$ ipython --no-banner

In [1]: import numpy as np

In [2]: np.set_printoptions(suppress=True, linewidth=200)

In [3]: arr = np.loadtxt("test1.csv", delimiter=",")

In [4]: arr.round(4)
Out[4]: 
array([[ 0.5909, -0.1364, -0.6818, -0.4091],
       [-0.1364,  0.9545, -0.2273, -0.1364],
       [-0.6818, -0.2273, -0.1364, -0.6818],
       [-0.4091, -0.1364, -0.6818,  0.5909]])

In [5]: x0 = np.array([2, 1, 3, 5])

In [6]: y = arr @ x0

In [7]: y.round(4)
Out[7]: array([-3.0455, -0.6818, -5.4091, -0.0455])

In [8]: np.round(np.linalg.solve(arr, arr[:, 2]), 4) + 0
Out[8]: array([0., 0., 1., 0.])

In [9]: np.round(np.linalg.solve(arr, y), 4)
Out[9]: array([2., 1., 3., 5.])

In [10]: np.round(np.linalg.solve(arr, -2 * y), 4)
Out[10]: array([ -4.,  -2.,  -6., -10.])

In [11]: Q, R = np.linalg.qr(arr)

In [12]: Q.shape, R.shape
Out[12]: ((4, 4), (4, 4))

In [13]: round(float(np.trace(Q @ Q.T)), 4)
Out[13]: 4.0

In [14]: x0 = np.array([-5, -8, -9, -5])

In [15]: np.round(arr.T @ (arr @ x0), 4)
Out[15]: array([-5., -8., -9., -5.])

In [16]: np.allclose(arr, arr.T)
Out[16]: True

In [17]: arr.inv()
AttributeError: 'numpy.ndarray' object has no attribute 'inv'


In [18]: np.round(np.sort(np.abs(np.linalg.eigvals(arr))), 4)
Out[18]: array([1., 1., 1., 1.])

In [19]: np.round((arr + arr.T) / 2, 4)
Out[19]: 
array([[ 0.5909, -0.1364, -0.6818, -0.4091],
       [-0.1364,  0.9545, -0.2273, -0.1364],
       [-0.6818, -0.2273, -0.1364, -0.6818],
       [-0.4091, -0.1364, -0.6818,  0.5909]])

In [20]: np.round(arr @ arr, 4) + 0
Out[20]: 
array([[1., 0., 0., 0.],
       [0., 1., 0., 0.],
       [0., 0., 1., 0.],
       [0., 0., 0., 1.]])

In [21]: np.linalg.determinant(arr)
AttributeError: module 'numpy.linalg' has no attribute 'determinant'
